% python3 -q
>>> import numpy as np
>>> np.set_printoptions(precision=2, suppress=True, linewidth=100, floatmode="fixed")
>>> def tidy(a):
...     return np.round(a, 2) + 0
... 
>>> mat = np.load("arr.npy")
>>> mat
array([[  0,   3,  -1,   0,  -3,  -3,  -3,   1,  -1,  -1],
       [  2,   1,  -2,   1,   3,  -1,  -3,   0,   2,   2],
       [  0,   0,   3,   1,  -1,  -3,  -1,  -1,  -3,   0],
       [  6,   6,  -7,   3,   6,  -6, -12,   1,   5,   5]])
>>> # looks like rank 3
>>> rk = np.linalg.matrix_rank(mat)
>>> rk
np.int64(3)
>>> null = np.linalg.svd(mat)[2][rk:].T
>>> [int(np.linalg.matrix_rank(mat[:i])) for i in range(1, len(mat) + 1)]
[1, 2, 3, 3]
>>> rng = np.random.default_rng(494)
>>> M2 = mat + rng.integers(-2, 3, (4, 3)) @ rng.integers(-2, 3, (3, 10))
>>> M2
array([[ -4,   3,   3,  -2,   1,  -5,  -7,   3,   1,  -3],
       [  3,   3,  -5,   2,   0,   5,  -6,  -1,   0,   3],
       [ -2,   4,   1,   1,  -3,  -5,   1,  -1,  -1,  -4],
       [  3,   8,  -6,   2,   7,  -8, -13,   2,   7,   2]])
>>> np.abs(M2 - mat).sum(axis=1)
array([26, 23, 20, 17])
>>> np.abs(np.diag(np.linalg.qr(mat)[1])) > 1e-9
array([ True,  True,  True, False])
>>> np.linalg.matrix_rank(mat, rtol=0.1)
np.int64(3)
>>> print([round(float(x), 2) for x in np.linalg.svd(mat, compute_uv=False)[:3]])
[20.91, 7.09, 4.17]
>>> tidy(np.linalg.norm(mat, 2) / np.linalg.norm(mat))
np.float64(0.93)
>>> r0 = np.array([-1, -1, 1, 1])
>>> E = np.outer(rng.normal(size=17), r0) + 0.1 * rng.normal(size=(17, 4))
>>> print(tidy(E))
[[ 0.88  1.05 -1.13 -1.30]
 [ 0.13  0.12 -0.08  0.05]
 [-1.37 -1.12  1.18  1.14]
 [ 0.03  0.09 -0.14 -0.19]
 [ 1.74  1.67 -1.80 -1.69]
 [-0.16 -0.03 -0.05  0.16]
 [-0.05 -0.24  0.01  0.14]
 [-0.76 -0.81  0.93  0.99]
 [ 2.26  2.15 -2.07 -2.15]
 [-0.84 -0.84  0.61  0.69]
 [-1.11 -1.11  1.28  1.14]
 [-0.90 -0.90  0.79  0.96]
 [ 0.02  0.02 -0.07  0.12]
 [-0.25 -0.22  0.26  0.18]
 [-0.59 -0.47  0.49  0.48]
 [-0.79 -0.73  0.90  0.81]
 [-0.83 -1.06  0.91  1.00]]
>>> r0 = np.array([1, -1, 1])
>>> tidy(np.cross(E[1, :3], E[2, :3]))
array([ 0.06, -0.05,  0.03])
>>> tidy(np.convolve(E[1], r0))
array([ 0.13, -0.01, -0.07,  0.25, -0.13,  0.05])
>>> tidy(np.polyval(r0, E[1]))
array([0.89, 0.89, 1.08, 0.95])
>>> cov = np.cov(E, rowvar=False)
>>> tidy(np.linalg.eigvalsh(cov)[::-1])
array([3.82, 0.01, 0.01, 0.00])
>>> tidy(np.median(E, axis=0))
array([-0.25, -0.24,  0.26,  0.18])
>>> tidy(E.std(axis=0))
array([0.95, 0.93, 0.95, 0.96])
>>> np.argsort(-E.std(axis=0).round(6), kind="stable")
array([3, 0, 2, 1])
>>> X = np.loadtxt("m.csv", delimiter=",")
>>> X
array([[ -1.27,   0.95,   0.88,   0.25,   0.63,   0.25,  -1.22],
       [ -6.70,   5.01,   5.09,   1.72,   3.37,   1.69,  -6.71],
       [  2.02,  -1.53,  -1.44,  -0.54,  -0.98,  -0.49,   1.95],
       [  2.88,  -2.15,  -2.12,  -0.67,  -1.42,  -0.67,   2.85],
       [  2.44,  -1.78,  -1.86,  -0.66,  -1.20,  -0.61,   2.39],
       [ -7.60,   5.64,   5.66,   1.88,   3.77,   1.85,  -7.54],
       [  1.57,  -1.14,  -1.18,  -0.37,  -0.76,  -0.37,   1.65],
       [ -3.37,   2.51,   2.56,   0.85,   1.67,   0.70,  -3.37],
       [  1.33,  -0.98,  -1.01,  -0.28,  -0.67,  -0.30,   1.31],
       [  1.72,  -1.23,  -1.30,  -0.46,  -0.89,  -0.43,   1.72],
       [  0.91,  -0.69,  -0.63,  -0.24,  -0.52,  -0.11,   0.82],
       [  2.43,  -1.72,  -1.79,  -0.60,  -1.19,  -0.62,   2.35],
       [ -2.11,   1.50,   1.58,   0.51,   0.99,   0.54,  -2.04],
       [ -1.61,   1.16,   1.21,   0.40,   0.88,   0.40,  -1.65],
       [ -0.68,   0.42,   0.52,   0.18,   0.34,   0.19,  -0.76],
       [-11.68,   8.74,   8.79,   2.94,   5.82,   2.91, -11.71],
       [  3.48,  -2.53,  -2.66,  -0.82,  -1.70,  -0.75,   3.49],
       [  1.17,  -0.87,  -0.90,  -0.30,  -0.61,  -0.15,   1.18],
       [  0.40,  -0.38,  -0.40,  -0.12,  -0.21,  -0.07,   0.59],
       [  1.38,  -1.06,  -1.00,  -0.26,  -0.71,  -0.31,   1.39],
       [  6.80,  -5.15,  -5.09,  -1.71,  -3.37,  -1.71,   6.84],
       [  3.20,  -2.41,  -2.35,  -0.81,  -1.57,  -0.83,   3.21],
       [  2.62,  -1.90,  -1.96,  -0.62,  -1.29,  -0.55,   2.75]])
>>> r0, r1 = X[15], X[4]
>>> tidy(r0 @ r1)
np.float64(-99.09)
>>> tidy(r0 @ r0)
np.float64(478.18)
>>> pr = (r0 @ r1) / (r0 @ r0) * r0
>>> print(tidy(pr))
[ 2.42 -1.81 -1.82 -0.61 -1.21 -0.60  2.43]
>>> print(tidy((r1 - pr) @ r0))
0.0
>>> tidy(r1 - pr)
array([ 0.02,  0.03, -0.04, -0.05,  0.01, -0.01, -0.04])
>>> M2 = X / np.sqrt((X ** 2).mean(axis=1, keepdims=True))
>>> tidy(np.linalg.norm(M2, axis=1))
array([2.65, 2.65, 2.65, 2.65, 2.65, 2.65, 2.65, 2.65, 2.65, 2.65, 2.65, 2.65, 2.65, 2.65, 2.65,
       2.65, 2.65, 2.65, 2.65, 2.65, 2.65, 2.65, 2.65])
>>> tidy(M2[1])
array([-1.41,  1.05,  1.07,  0.36,  0.71,  0.36, -1.41])
>>> np.linalg.matrix_rank(X - X.mean(axis=1, keepdims=True))
np.int64(6)
>>> x0 = np.array([2, 3, 2, 0, 2, 1, 1])
>>> target = X @ x0
>>> tidy(np.linalg.pinv(X) @ X)
array([[1.00, 0.00, 0.00, 0.00, 0.00, 0.00, 0.00],
       [0.00, 1.00, 0.00, 0.00, 0.00, 0.00, 0.00],
       [0.00, 0.00, 1.00, 0.00, 0.00, 0.00, 0.00],
       [0.00, 0.00, 0.00, 1.00, 0.00, 0.00, 0.00],
       [0.00, 0.00, 0.00, 0.00, 1.00, 0.00, 0.00],
       [0.00, 0.00, 0.00, 0.00, 0.00, 1.00, 0.00],
       [0.00, 0.00, 0.00, 0.00, 0.00, 0.00, 1.00]])
>>> try:
...     np.linalg.solve(X, target)
... except np.linalg.LinAlgError as e:
...     print("failed:", e)
... 
failed: Last 2 dimensions of the array must be square
>>> tidy(np.linalg.lstsq(X, target)[0])
array([2.00, 3.00, 2.00, 0.00, 2.00, 1.00, 1.00])
>>> target = target + 0.1 * rng.normal(size=23)
>>> tidy(target)
array([  2.34,  13.39,  -3.93,  -5.57,  -4.66,  14.75,  -2.82,   6.33,  -2.47,  -3.22,  -1.79,
        -4.53,   3.73,   3.16,   0.95,  23.39,  -6.69,  -2.08,  -1.14,  -2.77, -13.50,  -6.33,
        -4.62])
>>> b, *_ = np.linalg.lstsq(X, target)
>>> tidy(X.T @ (target - X @ b))
array([0.00, 0.00, 0.00, 0.00, 0.00, 0.00, 0.00])
>>> tidy(b)
array([ 2.75,  3.78,  2.00, -0.62,  2.03,  1.73,  0.89])
>>> b.round()
array([ 3.00,  4.00,  2.00, -1.00,  2.00,  2.00,  1.00])
>>> Ac = (X - X.mean(axis=0)) / X.std(axis=0)
>>> np.argwhere(np.abs(Ac) > 2)
array([[15,  0],
       [15,  1],
       [15,  2],
       [15,  3],
       [15,  4],
       [15,  5],
       [15,  6]])
>>> print(tidy(Ac.std(axis=0)))
[1.00 1.00 1.00 1.00 1.00 1.00 1.00]
>>> b = np.linalg.lstsq(np.delete(Ac, 6, axis=1), Ac[:, 6])[0]
>>> print(tidy(1 - np.var(Ac[:, 6] - np.delete(Ac, 6, axis=1) @ b)))
1.0
>>> tidy(b)
array([ 0.05, -0.18, -0.79,  0.12, -0.07, -0.02])
